$ ipython --no-banner

In [1]: import numpy as np

In [2]: import numpy.linalg as la

In [3]: np.set_printoptions(suppress=True, linewidth=140)

In [4]: arr = np.loadtxt("sample15.csv", delimiter=",")

In [5]: arr
Out[5]: 
array([[-30.38, -48.45,  39.02, -18.55, -19.6 , -10.42],
       [-28.41, -49.73,  39.8 , -16.99, -22.5 ,  -9.43],
       [-29.75, -49.94,  37.49, -20.19, -20.51, -10.55],
       [-29.79, -49.59,  41.29, -20.18, -20.68, -10.84],
       [-30.29, -49.92,  40.13, -18.88, -19.21,  -9.06],
       [-31.47, -50.96,  38.79, -21.19, -20.01, -10.3 ],
       [-29.44, -47.92,  42.2 , -21.12, -19.26, -10.  ],
       [-29.82, -49.93,  38.42, -20.8 , -20.68,  -9.54],
       [-28.94, -49.79,  38.53, -20.81, -19.72,  -8.78],
       [-30.33, -48.94,  40.02, -19.46, -21.07,  -7.85],
       [-30.82, -48.82,  38.23, -19.96, -18.89, -10.55],
       [-29.52, -49.58,  40.94, -20.16, -19.71,  -9.44],
       [-28.9 , -50.26,  40.98, -19.91, -18.95, -10.18],
       [-30.15, -49.86,  39.  , -19.57, -18.79,  -9.9 ],
       [-30.76, -48.88,  38.78, -20.46, -20.98, -10.05],
       [-29.62, -49.92,  39.46, -20.11, -19.71, -10.9 ],
       [-31.  , -49.99,  40.38, -20.37, -20.37, -10.1 ],
       [-29.36, -49.49,  41.51, -21.44, -19.31,  -9.22],
       [-30.57, -52.  ,  41.  , -19.76, -20.67,  -9.49],
       [-31.39, -49.07,  40.21, -21.56, -20.23, -10.41],
       [-30.63, -50.69,  40.88, -21.03, -19.82, -10.97],
       [-30.46, -50.93,  39.66, -19.52, -19.18,  -9.27],
       [-29.19, -49.2 ,  40.52, -20.34, -18.39, -10.9 ],
       [-29.78, -50.96,  38.15, -20.48, -19.4 ,  -9.11],
       [-32.13, -49.54,  39.06, -20.48, -20.49, -10.23],
       [-29.84, -50.99,  39.61, -21.11, -18.82, -12.07],
       [-29.01, -51.51,  38.87, -20.2 , -21.86, -10.08],
       [-28.86, -49.83,  40.15, -20.21, -20.2 , -10.32],
       [-30.52, -50.4 ,  40.42, -19.84, -20.07, -10.81],
       [-29.21, -51.99,  40.18, -20.21, -18.66, -10.69],
       [-29.4 , -49.99,  41.24, -19.69, -19.43, -10.81]])

In [6]: M2 = np.c_[arr[:, :5] @ np.array([[-4, 5, -3, -1, -3],
   ...:     [-2, 3, 5, 1, -2],
   ...:     [4, -2, 0, -4, 1],
   ...:     [1, -3, 1, 2, 4],
   ...:     [5, 3, -1, -5, -3]]), np.array([2, 3, -2, -1, -2, -1, 1, 2, 0, 0, -3, -2, 3, -2, 3, -2, 2, 2, -3, -2, 3, -1, -1, -1, 2, -3, 2, 3, -2, 0, 0])]

In [7]: M2.round(2)
Out[7]: 
array([[ 257.95, -378.44, -150.06, -113.25,  211.66,    2.  ],
       [ 242.81, -387.37, -157.91, -102.  ,  224.03,    3.  ],
       [ 246.1 , -374.51, -160.13, -107.98,  207.39,   -2.  ],
       [ 259.92, -381.8 , -158.08, -121.92,  211.16,   -1.  ],
       [ 266.59, -382.46, -158.4 , -121.86,  212.95,   -2.  ],
       [ 261.72, -384.27, -161.57, -116.98,  210.39,   -1.  ],
       [ 264.98, -369.78, -153.14, -133.22,  199.66,    1.  ],
       [ 248.62, -375.37, -160.31, -111.99,  206.58,    2.  ],
       [ 250.05, -367.86, -163.22, -117.99,  200.85,    0.  ],
       [ 254.47, -383.34, -152.1 , -112.26,  214.26,    0.  ],
       [ 259.43, -373.81, -152.71, -116.39,  205.16,   -3.  ],
       [ 262.29, -376.87, -159.79, -125.59,  207.15,   -2.  ],
       [ 265.38, -374.36, -165.56, -130.35,  205.41,    3.  ],
       [ 262.8 , -375.99, -159.63, -120.9 ,  207.26,   -2.  ],
       [ 250.56, -379.56, -151.6 , -109.26,  209.92,    3.  ],
       [ 257.5 , -375.58, -161.14, -119.81,  206.85,   -2.  ],
       [ 263.28, -385.73, -156.95, -119.4 ,  212.99,    2.  ],
       [ 264.47, -371.9 , -161.5 , -132.5 ,  200.74,    2.  ],
       [ 267.17, -393.58, -167.38, -121.6 ,  219.68,   -3.  ],
       [ 261.83, -380.59, -152.51, -120.49,  206.97,   -2.  ],
       [ 267.29, -383.35, -162.77, -126.54,  209.49,    3.  ],
       [ 266.92, -383.39, -163.61, -122.25,  212.36,   -1.  ],
       [ 264.95, -368.74, -160.38, -130.82,  200.3 ,   -1.  ],
       [ 256.16, -374.84, -166.54, -117.74,  205.69,   -1.  ],
       [ 260.91, -387.42, -151.3 , -112.16,  214.08,    2.  ],
       [ 264.57, -374.52, -167.72, -127.71,  203.13,   -3.  ],
       [ 245.04, -382.3 , -168.86, -109.08,  213.7 ,    2.  ],
       [ 254.49, -374.06, -162.58, -120.99,  206.15,    3.  ],
       [ 264.37, -385.33, -160.21, -120.89,  213.63,   -2.  ],
       [ 268.03, -377.73, -173.87, -130.62,  206.93,    0.  ],
       [ 265.7 , -378.67, -162.01, -127.78,  208.95,    0.  ]])

In [8]: la.matrix_rank(M2)
Out[8]: np.int64(6)

In [9]: la.matrix_rank(np.c_[arr, M2])
Out[9]: np.int64(7)
